$ python -q
>>> import numpy as np
>>> np.set_printoptions(suppress=True, linewidth=100)
>>> data = np.load("m.npy")
>>> print(data.round(2))
[[0.09 0.09 0.03 0.03 0.16 0.16 0.16]
 [0.09 0.09 0.03 0.03 0.16 0.16 0.16]
 [0.03 0.03 0.01 0.01 0.05 0.05 0.05]
 [0.03 0.03 0.01 0.01 0.05 0.05 0.05]
 [0.16 0.16 0.05 0.05 0.26 0.26 0.26]
 [0.16 0.16 0.05 0.05 0.26 0.26 0.26]
 [0.16 0.16 0.05 0.05 0.26 0.26 0.26]]
>>> w, vecs = np.linalg.eigh(data)
>>> x = np.array([4, -4, -5, 4, -1, -4, -3])
>>> print(np.round(np.abs(data).sum(axis=1).max(), 2), round(float(np.abs(w).max()), 2))
1.21 1.0
>>> print(round(x @ data @ x / (x @ x), 2), round(w[0], 2), round(w[-1], 2))
0.18 -0.0 1.0
>>> print(np.round(vecs * np.abs(w) @ vecs.T, 2))
[[0.09 0.09 0.03 0.03 0.16 0.16 0.16]
 [0.09 0.09 0.03 0.03 0.16 0.16 0.16]
 [0.03 0.03 0.01 0.01 0.05 0.05 0.05]
 [0.03 0.03 0.01 0.01 0.05 0.05 0.05]
 [0.16 0.16 0.05 0.05 0.26 0.26 0.26]
 [0.16 0.16 0.05 0.05 0.26 0.26 0.26]
 [0.16 0.16 0.05 0.05 0.26 0.26 0.26]]
>>> x = np.array([0, 2, -1, -1, 0, 1, 2])
>>> print(np.trace(data))
1.0
>>> print(np.round(np.linalg.eigvalsh(2 * data - np.eye(7)), 2))
[-1. -1. -1. -1. -1. -1.  1.]
>>> print((x - data @ x) @ (data @ x))
0.0
>>> print(np.round(data @ data @ x, 2))
[0.6 0.6 0.2 0.2 1.  1.  1. ]
>>> print(np.allclose(data, data.T))
True
>>> print(np.round((data + data.T) / 2, 2))
[[0.09 0.09 0.03 0.03 0.16 0.16 0.16]
 [0.09 0.09 0.03 0.03 0.16 0.16 0.16]
 [0.03 0.03 0.01 0.01 0.05 0.05 0.05]
 [0.03 0.03 0.01 0.01 0.05 0.05 0.05]
 [0.16 0.16 0.05 0.05 0.26 0.26 0.26]
 [0.16 0.16 0.05 0.05 0.26 0.26 0.26]
 [0.16 0.16 0.05 0.05 0.26 0.26 0.26]]
>>> print(np.trace(data))
1.0
>>> print(np.allclose(data @ data.T, data.T @ data))
True
>>> print(np.round(np.linalg.matrix_power(data, 3), 2))
[[0.09 0.09 0.03 0.03 0.16 0.16 0.16]
 [0.09 0.09 0.03 0.03 0.16 0.16 0.16]
 [0.03 0.03 0.01 0.01 0.05 0.05 0.05]
 [0.03 0.03 0.01 0.01 0.05 0.05 0.05]
 [0.16 0.16 0.05 0.05 0.26 0.26 0.26]
 [0.16 0.16 0.05 0.05 0.26 0.26 0.26]
 [0.16 0.16 0.05 0.05 0.26 0.26 0.26]]
>>> print(np.round(data @ data, 2))
[[0.09 0.09 0.03 0.03 0.16 0.16 0.16]
 [0.09 0.09 0.03 0.03 0.16 0.16 0.16]
 [0.03 0.03 0.01 0.01 0.05 0.05 0.05]
 [0.03 0.03 0.01 0.01 0.05 0.05 0.05]
 [0.16 0.16 0.05 0.05 0.26 0.26 0.26]
 [0.16 0.16 0.05 0.05 0.26 0.26 0.26]
 [0.16 0.16 0.05 0.05 0.26 0.26 0.26]]
>>> print(round(np.linalg.det(data), 2))
0.0
>>> print(round(float(np.abs(np.linalg.eigvals(data)).max()), 2))
1.0
>>> cov = data.T @ data
>>> print(cov.round(2))
[[0.09 0.09 0.03 0.03 0.16 0.16 0.16]
 [0.09 0.09 0.03 0.03 0.16 0.16 0.16]
 [0.03 0.03 0.01 0.01 0.05 0.05 0.05]
 [0.03 0.03 0.01 0.01 0.05 0.05 0.05]
 [0.16 0.16 0.05 0.05 0.26 0.26 0.26]
 [0.16 0.16 0.05 0.05 0.26 0.26 0.26]
 [0.16 0.16 0.05 0.05 0.26 0.26 0.26]]
>>> print(np.allclose(cov, cov.T))
True
>>> print(np.round(np.diag(cov), 2))
[0.09 0.09 0.01 0.01 0.26 0.26 0.26]
>>> print((data @ data.T).shape)
(7, 7)
>>> print(np.round(np.linalg.svd(data, compute_uv=False) ** 2, 2) + 0)
[1. 0. 0. 0. 0. 0. 0.]
>>> print(np.round(np.linalg.eigvalsh(cov)[::-1], 2) + 0)
[1. 0. 0. 0. 0. 0. 0.]
>>> W0 = np.array([[0, 0, 0, 1, 0],
...     [0, 0, 1, 0, 0],
...     [1, 0, 0, 0, 0],
...     [0, 1, 0, 0, 0],
...     [0, 0, 0, 0, 1]])
>>> u = np.array([2, -2, 2, -1, -1])
>>> M2 = W0 + np.outer(u, np.eye(5)[4])
>>> print(np.linalg.matrix_rank(M2 - W0))
1
>>> print(round(float(np.linalg.det(M2) / np.linalg.det(W0)), 2), round(1 + np.linalg.solve(W0, u)[4], 2))
-0.0 0.0
>>> print(np.round(np.linalg.det(W0), 2))
-1.0
>>> print(W0 @ W0)
[[0 1 0 0 0]
 [1 0 0 0 0]
 [0 0 0 1 0]
 [0 0 1 0 0]
 [0 0 0 0 1]]
>>> print((W0 != 0).astype(int))
[[0 0 0 1 0]
 [0 0 1 0 0]
 [1 0 0 0 0]
 [0 1 0 0 0]
 [0 0 0 0 1]]
>>> print(np.flatnonzero(np.linalg.matrix_power((W0 != 0) + (W0.T != 0) + np.eye(5), 5)[1]))
[0 1 2 3]
>>> x = np.array([1, 2, 4, 2, 1])
>>> y = W0 @ x
>>> print(y)
[2 4 1 2 1]
>>> print(np.round(np.linalg.solve(W0, y + W0[:, 2]), 2))
[1. 2. 5. 2. 1.]
>>> print(np.round(np.linalg.solve(W0.T, W0[2]), 2))
[0. 0. 1. 0. 0.]
>>> W1 = np.array([[-5, -2, 0], [-2, -4, -3], [2, -4, 5], [2, 2, -2], [5, 3, 3]])
>>> b = np.array([-1, 1, 2])
>>> H = np.maximum(W0 @ W1 + b, 0)
>>> print((H > 0).mean(axis=0))
[0.6 0.4 0.6]
>>> print(np.linalg.matrix_rank(H))
3
>>> C = np.array([[0, 0], [3, 9], [9, 9]])
>>> print((H @ C).round(6).argmax(axis=1))
[1 0 0 0 1]
>>> print(W0.T @ W0)
[[1 0 0 0 0]
 [0 1 0 0 0]
 [0 0 1 0 0]
 [0 0 0 1 0]
 [0 0 0 0 1]]
>>> print(W0[:, 2] @ W0[:, 4])
0
>>> print(np.round(np.linalg.svd(W0, compute_uv=False), 2))
[1. 1. 1. 1. 1.]
>>> print(W0 @ W0.T)
[[1 0 0 0 0]
 [0 1 0 0 0]
 [0 0 1 0 0]
 [0 0 0 1 0]
 [0 0 0 0 1]]
>>> m1 = np.loadtxt("run3.csv", delimiter=",")
>>> print(m1)
[[ 0.  2.  0. -1. -1.  3.  0. -2.  1.]
 [-2.  0.  0.  3. -2. -1.  0.  0. -3.]
 [ 0.  0.  0. -1.  1. -2.  2.  2.  2.]
 [ 1. -3.  1.  0. -1.  1.  0. -1.  0.]
 [ 1.  2. -1.  1.  0.  0. -1.  2.  1.]
 [-3.  1.  2. -1.  0.  0. -2. -1.  0.]
 [ 0.  0. -2.  0.  1.  2.  0. -2. -3.]
 [ 2.  0. -2.  1. -2.  1.  2.  0.  3.]
 [-1.  3. -2.  0. -1.  0.  3. -3.  0.]]
>>> M2 = m1 / np.linalg.norm(m1, axis=1, keepdims=True)
>>> cov = M2 @ M2.T
>>> print(cov[3].round(2) + 0)
[ 0.   -0.05 -0.31  1.   -0.59 -0.18  0.06  0.15 -0.37]
>>> print(np.degrees(np.arccos(np.clip(cov[3, 0], -1, 1))))
90.0
>>> print((cov - 2 * np.eye(9)).round(6).argmax(axis=1))
[8 6 7 7 7 0 8 8 0]
>>> print(np.round(np.linalg.norm(M2, axis=1), 2))
[1. 1. 1. 1. 1. 1. 1. 1. 1.]
>>> left, s, Vh = np.linalg.svd(m1)
>>> print(np.argmax(s[:-1] / (s[1:] + 1e-6)) + 1)
8
>>> print(s.round(2) + 0)
[7.21 7.21 5.34 5.34 3.96 3.96 0.96 0.96 0.  ]
>>> M2 = left[:, :8] @ np.diag(s[:8]) @ Vh[:8]
>>> print(round(float(np.linalg.norm(m1 - M2, 2)), 2), round(float(s[8]), 2))
0.0 0.0
>>> print(np.linalg.matrix_rank(M2))
8
>>> print(np.linalg.matrix_rank(m1, rtol=0.05))
8
>>> print(round(np.abs(m1 - M2).max(), 2))
0.0
>>> print(np.allclose(m1[:-1].T @ np.linalg.lstsq(m1[:-1].T, m1[-1])[0], m1[-1]))
True
>>> print(np.abs(np.diag(np.linalg.qr(m1)[1])) > 1e-9)
[ True  True  True  True  True  True  True  True False]
>>> print(round(np.trace(np.linalg.pinv(m1) @ m1), 2))
8.0
>>> T = np.stack([m1, -2 * m1, m1[::-1]])
>>> print(T.sum(axis=0))
[[-1.  1. -2.  1.  0. -3.  3. -1. -1.]
 [ 4.  0. -2. -2.  0.  2.  2.  0.  6.]
 [ 0.  0. -2.  1.  0.  4. -2. -4. -5.]
 [-4.  4.  1. -1.  1. -1. -2.  0.  0.]
 [ 0.  0.  0.  0.  0.  0.  0.  0.  0.]
 [ 4. -4. -1.  1. -1.  1.  2.  0.  0.]
 [ 0.  0.  2. -1.  0. -4.  2.  4.  5.]
 [-4.  0.  2.  2.  0. -2. -2.  0. -6.]
 [ 1. -1.  2. -1.  0.  3. -3.  1.  1.]]
>>> print(np.linalg.matrix_rank(T.reshape(3, -1)))
2
>>> print(T.shape)
(3, 9, 9)
>>> w, vecs = np.linalg.eigh(data)
>>> print(np.round(np.linalg.eigvalsh(data + -3 * np.eye(7)), 2))
[-3. -3. -3. -3. -3. -3. -2.]
>>> print(np.abs(vecs[:, -1]).round(6).argmax())
4
>>> print(round(float(w.sum()), 2), np.trace(data))
1.0 1.0
>>> print(np.round(np.linalg.svd(data, compute_uv=False), 2) + 0)
[1. 0. 0. 0. 0. 0. 0.]
>>> M = np.array([[-2, 2, -1, 0, 2, 1, 1],
...     [0, 2, 0, 2, 2, 1, 0],
...     [-2, -2, -1, -4, -2, -1, 1]])
>>> rk = np.linalg.matrix_rank(M)
>>> print(rk)
2
>>> N = np.linalg.svd(M)[2][rk:].T
>>> print([int(np.linalg.matrix_rank(M[:i])) for i in range(1, len(M) + 1)])
[1, 2, 2]
>>> print(np.round(M @ N, 2) + 0)
[[0. 0. 0. 0. 0.]
 [0. 0. 0. 0. 0.]
 [0. 0. 0. 0. 0.]]
>>> print(np.allclose(M @ N, 0))
True
>>> print(N.shape)
(7, 5)
>>> print(np.linalg.matrix_rank(M.T @ M), np.linalg.matrix_rank(M @ M.T))
2 2
>>> print([int(np.linalg.matrix_rank(np.delete(M, i, axis=0))) for i in range(3)])
[2, 2, 2]
>>> left, s, Vh = np.linalg.svd(M)
>>> print(np.argmax(s[:-1] / (s[1:] + 1e-6)) + 1)
2
>>> print(s.round(2) + 0)
[6.57 3.98 0.  ]
>>> M2 = left[:, :2] @ np.diag(s[:2]) @ Vh[:2]
>>> print(M2.round(2) + 0)
[[-2.  2. -1.  0.  2.  1.  1.]
 [ 0.  2.  0.  2.  2.  1.  0.]
 [-2. -2. -1. -4. -2. -1.  1.]]
>>> print(round(float(np.linalg.norm(M - M2, 2)), 2), round(float(s[2]), 2))
0.0 0.0
>>> u, r1 = M[2], M[1]
>>> print(u @ r1)
-17
>>> print(u @ u)
31
>>> pr = (u @ r1) / (u @ u) * u
>>> print(np.round(np.linalg.norm(u + r1) ** 2 + np.linalg.norm(u - r1) ** 2, 2))
88.0
>>> print(np.round(r1 - pr, 2))
[-1.1   0.9  -0.55 -0.19  0.9   0.45  0.55]
>>> left, s, Vh = np.linalg.svd(M)
>>> vecs = Vh[:(s > 1e-8).sum()]
>>> rng = np.random.default_rng(65)
>>> x = M[1] + -2 * M[2] + rng.integers(2) * np.eye(7)[5]
>>> print(x)
[ 4.  6.  2. 10.  6.  3. -2.]
>>> print(np.round(vecs.T @ vecs, 2))
[[ 0.46 -0.14  0.23  0.32 -0.14 -0.07 -0.23]
 [-0.14  0.35 -0.07  0.21  0.35  0.18  0.07]
 [ 0.23 -0.07  0.11  0.16 -0.07 -0.04 -0.11]
 [ 0.32  0.21  0.16  0.53  0.21  0.11 -0.16]
 [-0.14  0.35 -0.07  0.21  0.35  0.18  0.07]
 [-0.07  0.18 -0.04  0.11  0.18  0.09  0.04]
 [-0.23  0.07 -0.11 -0.16  0.07  0.04  0.11]]
>>> print(np.round(np.linalg.norm(x - vecs.T @ vecs @ x), 2))
0.0
>>> arr = np.triu(rng.random((7, 7)) < 0.4, 1).astype(int)
>>> arr = arr + arr.T
>>> print(arr)
[[0 1 1 0 0 1 1]
 [1 0 1 1 0 0 1]
 [1 1 0 0 1 0 0]
 [0 1 0 0 0 1 1]
 [0 0 1 0 0 0 0]
 [1 0 0 1 0 0 1]
 [1 1 0 1 0 1 0]]
>>> left, s, Vh = np.linalg.svd(arr)
>>> vecs = Vh[:(s > 1e-8).sum()]
>>> x = arr[1] + -1 * arr[5] + rng.integers(2) * np.eye(7)[0]
>>> print(x)
[0. 0. 1. 0. 0. 0. 0.]
>>> print(np.round(vecs.T @ vecs, 2) + 0)
[[ 0.63  0.12  0.    0.38  0.25 -0.12  0.  ]
 [ 0.12  0.62  0.   -0.13  0.25  0.37  0.  ]
 [ 0.    0.    1.    0.    0.    0.    0.  ]
 [ 0.38 -0.13  0.    0.62 -0.25  0.13  0.  ]
 [ 0.25  0.25  0.   -0.25  0.5  -0.25  0.  ]
 [-0.12  0.37  0.    0.13 -0.25  0.63  0.  ]
 [ 0.    0.    0.    0.    0.    0.    1.  ]]
>>> print(np.allclose(vecs.T @ vecs @ x, x))
True
>>> print(np.linalg.cond(arr) > 100)
True
>>> print(np.round(np.linalg.norm(arr, 2) / np.linalg.norm(arr), 2))
0.74
>>> print(np.round(arr.mean(axis=0), 2))
[0.57 0.57 0.43 0.43 0.14 0.43 0.57]
>>> print(np.round(np.linalg.norm(arr), 2))
4.69
>>> print(arr - arr[0])
[[ 0  0  0  0  0  0  0]
 [ 1 -1  0  1  0 -1  0]
 [ 1  0 -1  0  1 -1 -1]
 [ 0  0 -1  0  0  0  0]
 [ 0 -1  0  0  0 -1 -1]
 [ 1 -1 -1  1  0 -1  0]
 [ 1  0 -1  1  0  0 -1]]
>>> print(np.count_nonzero(arr))
22
>>> print(np.abs(arr).max())
1
>>> print(arr.shape)
(7, 7)
>>> np.linalg.rank(arr)
Traceback (most recent call last):
  File "<python-input-128>", line 1, in <module>
    np.linalg.rank(arr)
    ^^^^^^^^^^^^^^
AttributeError: module 'numpy.linalg' has no attribute 'rank'
>>> print(np.diff(arr, axis=0))
[[ 1 -1  0  1  0 -1  0]
 [ 0  1 -1 -1  1  0 -1]
 [-1  0  0  0 -1  1  1]
 [ 0 -1  1  0  0 -1 -1]
 [ 1  0 -1  1  0  0  1]
 [ 0  1  0  0  0  1 -1]]
